% python3 -q
>>> import numpy as np
>>> from numpy import linalg as LA
>>> np.set_printoptions(precision=2, suppress=True, linewidth=140)
>>> data = np.load("dump.npy")
>>> data
array([[  3.08,  -3.32,  -2.13,  -4.22,   4.85,   1.29,  -4.59,  -6.08,  -0.8 ,  -3.77,   0.93,  -4.3 ],
       [  3.52,  -1.52,  -7.61,  -5.69,  -5.23,  -2.38,   5.1 ,  10.8 ,   8.21,   6.99,  -2.89,   5.59],
       [ -4.63,  -2.58,   5.88,   7.21,   5.82,  -0.63,  -6.79, -17.41,  -8.69,  -1.59,  -4.89,  -1.42],
       [ -1.01,   1.98,   5.6 ,   7.47,  -0.9 ,  -0.52,   3.9 ,   1.29, -11.51,  -3.18,  16.28,   0.71],
       [ -7.19,   3.2 ,  12.8 ,  10.48,   6.96,   3.32,  -7.51, -16.71, -12.02,  -9.31,   1.44,  -7.36],
       [ -0.77,   8.62,   3.68,  -0.01,  -4.29,   3.79,   5.2 ,  14.  ,   2.98,  -5.1 ,   8.43,  -3.5 ],
       [  1.99,  -1.2 ,   0.08,   2.43,  -1.01,  -1.57,   3.63,   2.44,  -6.91,  -0.19,  12.32,   2.19],
       [  0.69,  -3.27,  -7.55,  -5.07,  -3.49,  -3.22,   0.91,   3.  ,  11.1 ,  10.09, -16.2 ,   6.49],
       [  5.31,  -2.33,  -0.89,  -6.28,   7.89,   4.2 ,  -6.29,  -6.38,  -3.21, -10.69,   8.91, -10.1 ],
       [ -4.83,   2.64,  11.61,   7.8 ,   8.49,   4.38,  -8.17, -16.19, -12.29, -12.13,   5.53,  -9.91],
       [  1.61,  -4.4 ,  -3.59,   1.51,  -2.41,  -4.5 ,   3.54,   0.69,  -3.  ,   6.71,   2.39,   7.21],
       [ -1.11,   9.67,   4.8 ,  -2.09,  -1.5 ,   6.41,   1.49,  11.  ,   5.12,  -9.08,   5.16,  -8.32],
       [  5.88,  -2.29,  -8.98,  -4.51,  -8.  ,  -4.41,  10.3 ,  16.78,   3.98,   8.59,   8.12,   9.23],
       [  5.12,  -3.51,  -8.09,  -8.69,  -0.41,  -0.61,   0.11,   4.21,   7.71,   2.76,  -3.84,   0.78],
       [ -2.62,  -2.16,   6.62,   6.35,   7.4 ,   0.91,  -6.88, -16.69, -11.8 ,  -6.08,   3.4 ,  -4.57],
       [ -2.79,  -0.39,   4.83,   2.1 ,   6.58,   2.5 ,  -7.89, -13.51,  -3.59,  -5.7 ,  -5.  ,  -6.2 ],
       [  3.38,   4.99,  -2.54,  -4.52,  -5.8 ,   1.72,   7.48,  18.1 ,   5.5 ,  -1.29,   9.92,  -0.18],
       [ -2.88,   1.94,  -0.1 ,  -0.3 ,  -2.09,  -0.02,  -0.3 ,   1.41,   6.8 ,   3.45, -11.72,   1.48],
       [ -7.3 ,   4.72,  14.2 ,  11.09,   6.92,   4.16,  -6.89, -15.23, -13.11, -11.32,   4.82,  -8.67],
       [ -3.23,   4.79,   3.48,   4.77,  -5.01,  -0.4 ,   5.19,   7.6 ,  -0.31,   1.81,   2.51,   3.01],
       [  2.88,   0.53,  -1.18,  -5.1 ,   2.69,   2.96,  -2.3 ,   0.8 ,   2.09,  -5.54,   2.99,  -5.72],
       [ -3.28,  -4.26,   3.99,   3.28,   8.78,   0.62, -10.7 , -21.43,  -5.79,  -3.19,  -9.72,  -4.39],
       [  2.3 ,   5.29,  -2.8 ,  -5.12,  -5.96,   1.8 ,   6.53,  17.4 ,   8.6 ,   0.01,   3.9 ,  -0.02],
       [ -1.52,  -3.89,  -2.29,   4.5 ,  -3.93,  -5.8 ,   3.7 ,  -0.8 ,  -2.01,  10.32,  -4.33,  10.12],
       [  0.6 ,  -4.79,   1.63,   0.04,   8.68,   1.21,  -8.78, -16.61,  -6.49,  -5.49,  -0.92,  -5.69],
       [ -9.4 ,   4.4 ,  14.53,  12.  ,   6.9 ,   3.57,  -8.38, -18.21, -11.  ,  -8.93,  -3.02,  -7.51],
       [ -0.51,   7.71,   7.2 ,  -0.9 ,   3.79,   7.58,  -2.9 ,   1.99,  -1.6 , -14.43,  10.09, -12.62],
       [ -1.87,   6.12,   2.59,  -1.83,  -1.1 ,   3.94,  -0.17,   5.69,   6.31,  -4.03,  -3.4 ,  -4.7 ],
       [ -1.2 ,   6.78,   9.2 ,   1.5 ,   5.81,   7.53,  -4.47,  -2.92,  -6.03, -15.92,  12.18, -13.44],
       [  6.91,  -0.67,  -2.46, -10.2 ,   7.29,   5.91,  -5.8 ,  -1.46,   1.19, -12.41,   9.11, -12.32],
       [  3.66,  -6.33,  -6.82,   1.16,  -5.29,  -7.09,   7.58,   5.49,  -3.73,  10.78,   6.6 ,  11.93],
       [ -5.31,   4.72,   8.42,   2.65,   5.87,   5.41,  -8.11, -10.44,  -0.68,  -9.08,  -6.78,  -9.68],
       [ -2.51,   6.28,   8.18,   6.04,  -0.09,   3.15,   2.02,   2.91,  -7.52,  -7.8 ,  13.35,  -4.48],
       [  3.82,  -5.23, -13.69,  -9.61,  -6.91,  -5.19,   4.41,  10.2 ,  16.6 ,  15.26, -17.82,  10.7 ],
       [ -6.98,   0.18,  10.03,   9.29,   7.18,   1.5 ,  -8.69, -19.72,  -9.8 ,  -5.31,  -5.41,  -4.79],
       [ -0.35,  -5.49,  -7.63,  -0.34,  -5.92,  -6.98,   4.11,   2.41,   6.3 ,  15.51, -14.01,  12.88],
       [  2.53,   2.31,  -1.18,  -5.39,   0.85,   3.34,  -0.59,   4.89,   4.4 ,  -4.89,   2.5 ,  -5.2 ],
       [ -6.92,   7.48,   7.03,   3.63,  -0.88,   3.47,  -2.03,   0.13,   4.89,  -2.59, -10.56,  -3.72],
       [  7.88,  -3.13, -12.88, -10.82,  -7.01,  -3.12,   8.01,  17.69,  11.31,   8.51,   1.2 ,   6.98],
       [  1.02,  -5.03,  -6.59,  -4.8 ,   0.  ,  -2.62,  -2.4 ,  -3.4 ,   7.81,   7.4 , -15.18,   3.99],
       [  4.58,  -2.97,  -3.11,  -8.71,   7.61,   3.93,  -7.94,  -7.3 ,   2.72,  -7.71,  -1.33,  -9.22],
       [ -1.01,  -0.39,  -7.97,  -4.19,  -8.69,  -4.18,   5.41,  11.19,  15.69,  14.47, -19.47,  10.48],
       [ -0.17,  -1.4 ,  -3.01,   2.41,  -5.99,  -4.62,   6.42,   6.61,   0.57,   8.97,  -0.4 ,   9.22],
       [ -1.88,   3.9 ,   4.11,  -0.34,   2.61,   3.96,  -3.51,  -2.03,   1.28,  -6.41,  -1.6 ,  -6.57],
       [  6.98,  -5.19,  -4.91,  -8.09,   6.52,   1.89,  -4.91,  -5.11,  -1.44,  -6.2 ,   6.8 ,  -6.29],
       [  1.21,   1.03,  -0.28,   1.17,  -3.11,  -1.04,   4.8 ,   6.78,  -2.19,   0.89,   8.4 ,   2.51]])
>>> B = data / LA.norm(data, axis=1, keepdims=True)
>>> G = B @ B.T
>>> np.round(np.degrees(np.arccos(np.clip(G[45, 35], -1, 1))), 2)
np.float64(94.3)
>>> np.argwhere(np.triu(np.abs(G) > 0.95, 1))
array([[ 1,  4],
       [ 1,  9],
       [ 1, 14],
       [ 1, 18],
       [ 1, 25],
       [ 1, 38],
       [ 2, 22],
       [ 2, 34],
       [ 4,  9],
       [ 4, 18],
       [ 4, 25],
       [ 4, 38],
       [ 7, 33],
       [ 9, 18],
       [ 9, 38],
       [10, 30],
       [10, 43],
       [12, 15],
       [12, 31],
       [16, 21],
       [16, 22],
       [18, 25],
       [18, 38],
       [20, 29],
       [25, 34],
       [25, 38],
       [26, 28],
       [26, 35],
       [28, 35],
       [30, 43],
       [32, 39],
       [33, 41],
       [34, 38]])
>>> r0 = np.array([0, 2])
>>> np.cross(data[33, :3], data[23, :3])
array([-41.28,  29.56, -22.81])
>>> np.polyval(r0, data[33])
array([2., 2., 2., 2., 2., 2., 2., 2., 2., 2., 2., 2.])
>>> Z = data[[35, 44]].astype(float)
>>> for _ in range(7):
...     labels = LA.norm(data[:, None] - Z, axis=-1).argmin(axis=1)
...     Z = np.array([data[labels == j].mean(axis=0) for j in range(2)])
... 
>>> labels
array([1, 0, 1, 1, 1, 0, 1, 0, 1, 1, 0, 1, 0, 0, 1, 1, 0, 0, 1, 0, 1, 1, 0, 0, 1, 1, 1, 1, 1, 1, 0, 1, 1, 0, 1, 0, 1, 1, 0, 0, 1, 0, 0, 1,
       1, 0])
>>> np.bincount(labels)
array([19, 27])
>>> Z[1] - Z[0]
array([ -2.94,   2.6 ,   9.73,   4.02,   9.31,   5.7 ,  -9.1 , -14.65,  -9.3 , -13.79,   5.2 , -12.19])
>>> np.abs(Z[1] - Z[0]).argmax()
np.int64(7)
